% python3 -q
>>> import numpy as np
>>> from numpy import linalg as LA
>>> np.set_printoptions(suppress=True, linewidth=200)
>>> def rd(a):
...     return np.round(a, 2) + 0
... 
>>> K = np.load("dump.npy")
>>> print(K)
[[-58.75 -59.59  60.73   2.08 -60.24  19.67]
 [-61.43 -61.23  58.9    1.21 -61.06  20.47]
 [-59.87 -58.38  61.83   0.6  -59.87  19.26]
 [-59.67 -59.64  59.57  -0.55 -60.21  18.65]
 [-59.81 -59.39  59.8    0.33 -60.44  19.87]
 [-59.55 -58.4   61.44   0.77 -58.84  18.93]
 [-60.58 -59.38  60.48   1.69 -61.01  20.57]
 [-60.33 -59.5   59.73  -0.01 -59.32  18.37]
 [-59.91 -60.    59.65   0.04 -59.66  21.25]
 [-61.   -61.26  62.58   1.41 -59.78  20.04]
 [-58.65 -61.66  60.62   0.14 -58.75  21.21]
 [-59.   -60.38  61.31   0.62 -60.73  20.55]
 [-58.76 -60.18  60.61  -0.19 -60.    18.7 ]
 [-59.7  -58.18  59.32   0.85 -59.2   19.86]
 [-58.77 -59.4   58.72  -0.37 -58.44  20.49]
 [-60.1  -60.17  61.21  -1.51 -58.44  20.8 ]
 [-59.23 -60.87  59.37   0.56 -59.    19.7 ]
 [-58.98 -59.6   60.71  -0.29 -60.87  18.94]
 [-58.77 -59.91  58.89  -0.6  -60.07  18.13]
 [-60.88 -59.73  60.71  -0.99 -58.96  19.  ]
 [-59.76 -60.57  58.22   0.17 -60.83  20.17]
 [-59.51 -59.22  60.16   1.79 -60.07  19.69]
 [-59.41 -59.81  58.63  -2.5  -61.5   21.02]
 [-59.33 -60.66  59.18  -0.73 -61.16  19.57]
 [-59.04 -61.01  61.69  -1.7  -59.29  19.99]
 [-61.87 -59.43  59.65  -1.15 -59.78  21.19]
 [-59.77 -61.55  60.15  -0.03 -59.74  22.07]
 [-61.08 -60.47  60.48   0.46 -59.93  21.  ]
 [-59.1  -58.21  61.44  -0.52 -59.8   19.37]
 [-58.19 -58.75  60.19   0.16 -59.99  18.16]
 [-61.26 -58.73  61.54  -0.66 -60.58  19.96]
 [-58.94 -60.39  59.83   0.2  -58.99  20.55]
 [-58.56 -58.92  60.12   0.85 -59.65  22.13]
 [-59.92 -59.17  59.66  -1.1  -60.8   20.05]
 [-59.78 -59.58  59.82  -0.35 -58.55  19.94]
 [-59.64 -60.57  61.4   -0.78 -59.05  18.72]
 [-59.12 -60.7   60.88  -0.69 -60.7   19.99]
 [-58.72 -61.57  60.32  -0.25 -58.46  20.02]]
>>> z = K[:, 3] > np.median(K[:, 3])
>>> u = K[z].mean(axis=0) - K[~z].mean(axis=0)
>>> print(((K - K.mean(axis=0)) @ u > 0).astype(int))
[1 1 1 0 1 1 1 0 1 1 1 1 0 1 0 0 1 0 0 0 1 1 0 0 0 0 1 1 0 0 0 1 1 0 0 0 0 0]
>>> print(rd((((K - K.mean(axis=0)) @ u > 0) == z).mean()))
0.92
>>> E = np.load("x.npy")
>>> print(E)
[[  7.3   10.37  -1.8    1.92   0.35  -2.17  11.73   6.69  -2.75  -2.83]
 [  8.54  11.04  -2.45   2.69   1.07  -2.76  13.34   6.3   -3.19  -3.89]
 [ 12.28 -12.4   -1.79  -3.7    3.87  -2.09  -3.62  -3.97  -8.48 -12.42]
 [ 11.49 -11.69  -5.14  -4.67   3.28  -2.69  -0.71  -4.4  -10.26 -13.83]
 [ 11.15 -12.05  -2.94  -5.32   1.92  -1.69  -2.1   -3.28 -10.29 -13.62]
 [  9.75 -10.98  -3.53  -4.5    0.89  -4.98  -2.73  -2.78  -9.05 -11.54]
 [ 10.63 -10.47  -3.09  -3.78   3.7   -4.47  -1.16  -4.38  -8.68 -16.3 ]
 [ 11.05 -11.3   -2.74  -5.02   1.28  -4.19  -2.96  -4.24  -9.88 -13.77]
 [ 10.54 -10.89  -4.72  -4.2    1.62  -3.01   0.26  -5.39  -8.32 -13.56]
 [  7.05  11.26  -1.78   0.55   0.71  -3.37  12.85   9.33  -3.04  -2.35]
 [  6.97  11.06  -2.78   1.14   1.12  -1.52  11.55   8.4   -3.98  -3.42]
 [ 11.33 -10.58  -3.46  -2.72   2.28  -3.64  -1.13  -2.98  -7.61 -14.41]
 [  7.02  10.82  -5.47  -1.67   2.49  -1.45  13.16   7.03  -2.58  -5.37]
 [  7.92  11.64  -1.68  -1.71   1.9   -2.66  11.97   8.7   -3.29  -4.93]
 [  9.33  10.32  -2.27   0.52   1.31  -1.95  11.93   9.17  -0.89  -4.  ]
 [ 10.22 -11.69  -3.79  -3.98   1.62  -2.58  -2.74  -4.04  -9.4  -12.92]
 [ 12.55 -12.94  -5.59  -2.47   1.56  -1.94  -1.8   -2.93  -8.14 -12.87]
 [  7.08   9.52  -3.61  -2.77   1.36  -2.02  12.59   8.03  -2.68  -4.47]
 [  9.36  10.49  -4.01   0.    -2.14  -2.02  11.71   6.82  -3.75  -4.22]
 [ 11.49 -12.04  -6.82  -2.92   4.04  -2.43  -1.77  -3.98  -8.42 -12.36]
 [ 10.98 -12.55  -3.54  -3.36   3.59  -2.78  -0.64  -3.77  -8.96 -15.92]
 [  6.65  10.12  -2.73   0.45  -0.1   -2.32  12.7    7.7   -6.49  -5.29]
 [  9.32  10.98  -2.39   2.08  -0.2   -2.33  13.97   6.72  -2.97  -4.3 ]
 [  9.18   9.94  -1.9   -0.5    1.3   -0.75  11.57   9.95  -3.29  -4.05]
 [  8.34  11.62  -3.     1.15  -0.41  -1.93  12.3    8.52  -2.69  -3.26]
 [ 11.5  -11.22  -3.6   -2.75   3.47  -3.2   -3.21  -3.92  -9.43 -17.04]
 [ 11.09 -11.89  -3.32  -3.29   4.31  -2.45  -0.41  -4.93  -9.01 -14.48]
 [  9.03 -11.9   -3.85  -4.21   2.3   -1.81  -0.59  -4.41 -10.52 -12.41]
 [  9.17  12.08  -3.85  -1.48  -0.92  -1.75  11.06   7.84  -2.89  -4.25]
 [ 10.3  -10.54  -2.62  -2.79   3.38  -3.09   0.02  -2.93  -8.21 -12.58]
 [ 10.39 -11.45  -4.44  -4.35   1.8   -3.62  -0.87  -1.96  -9.66 -14.47]
 [  9.12  11.8   -3.7    0.65   1.48  -1.95  11.3    9.08  -2.58  -3.47]
 [  9.14  11.81  -1.91   2.95   1.96  -3.34  12.77   8.39  -2.33  -3.69]
 [  9.03  10.75  -3.55   1.01  -1.37  -1.81  12.47   6.76  -3.86  -4.7 ]
 [ 11.55 -11.98  -4.4   -3.93   4.44  -3.76   0.91  -5.06  -9.23 -15.47]
 [ 11.53 -12.1   -3.46  -3.76   3.59  -2.74  -1.77  -5.09  -9.68 -13.54]
 [  7.38  11.76  -1.89  -1.     1.76  -1.83  11.02   8.43  -4.1   -3.85]
 [  9.26 -12.57  -4.79  -4.08   2.8   -3.92  -1.3   -2.91  -8.78 -13.04]]
>>> Xc = E - E.mean(axis=0)
>>> vecs = LA.svd(Xc)[2][:2]
>>> out = Xc - Xc @ vecs.T @ vecs
>>> print(rd(np.cov(Xc @ vecs.T, rowvar=False)))
[[257.05   0.  ]
 [  0.     1.99]]
>>> print(rd(LA.norm(out) / LA.norm(Xc)))
0.17
>>> print(rd(out.std(axis=0)))
[0.89 0.59 1.06 0.99 0.96 0.78 0.75 0.78 0.83 0.84]
>>> print(rd(np.diag(vecs.T @ vecs)))
[0.05 0.51 0.   0.23 0.21 0.01 0.39 0.23 0.07 0.31]
>>> gram = E.T @ E
>>> print(rd(LA.eigvalsh(gram)[::-1]))
[11915.16  7925.1     69.05    57.99    54.99    47.01    29.46    23.22    18.52    15.64]
>>> x0 = np.array([1, -2, 2, -3, -2, -2, 0, 1, 3, 3])
>>> target = E @ x0
>>> print(rd(LA.pinv(E) @ E))
[[1. 0. 0. 0. 0. 0. 0. 0. 0. 0.]
 [0. 1. 0. 0. 0. 0. 0. 0. 0. 0.]
 [0. 0. 1. 0. 0. 0. 0. 0. 0. 0.]
 [0. 0. 0. 1. 0. 0. 0. 0. 0. 0.]
 [0. 0. 0. 0. 1. 0. 0. 0. 0. 0.]
 [0. 0. 0. 0. 0. 1. 0. 0. 0. 0.]
 [0. 0. 0. 0. 0. 0. 1. 0. 0. 0.]
 [0. 0. 0. 0. 0. 0. 0. 1. 0. 0.]
 [0. 0. 0. 0. 0. 0. 0. 0. 1. 0.]
 [0. 0. 0. 0. 0. 0. 0. 0. 0. 1.]]
>>> print(rd(LA.solve(E.T @ E, E.T @ target)))
[ 1. -2.  2. -3. -2. -2.  0.  1.  3.  3.]
>>> print(rd(LA.lstsq(E, target)[0]))
[ 1. -2.  2. -3. -2. -2.  0.  1.  3.  3.]
>>> rng = np.random.default_rng(98)
>>> target = target + 0.3 * rng.normal(size=38)
>>> print(rd(target))
[-29.54 -38.44 -25.46 -39.04 -30.01 -17.9  -41.14 -25.96 -32.65 -22.12 -37.28 -32.48 -39.01 -28.05 -21.9  -30.98 -30.76 -22.61 -28.45 -38.99 -40.86 -43.26 -33.86 -25.42 -28.82 -48.74 -40.95 -36.14
 -26.54 -31.47 -33.37 -32.16 -34.14 -34.82 -42.33 -36.5  -32.21 -28.95]
>>> beta, *_ = LA.lstsq(E, target)
>>> print(rd(beta))
[ 0.98 -2.01  2.02 -3.08 -2.03 -1.94  0.01  1.04  3.    2.98]
>>> print([round(float(LA.norm(LA.solve(E.T @ E + lam * np.eye(10), E.T @ target))), 2) for lam in (0, 1, 10, 100)])
[6.74, 6.48, 4.95, 2.46]
>>> print(rd(LA.norm(target - E @ beta)))
1.17
>>> print(beta.round())
[ 1. -2.  2. -3. -2. -2.  0.  1.  3.  3.]
>>> print(rd(E.T @ (target - E @ beta)))
[0. 0. 0. 0. 0. 0. 0. 0. 0. 0.]
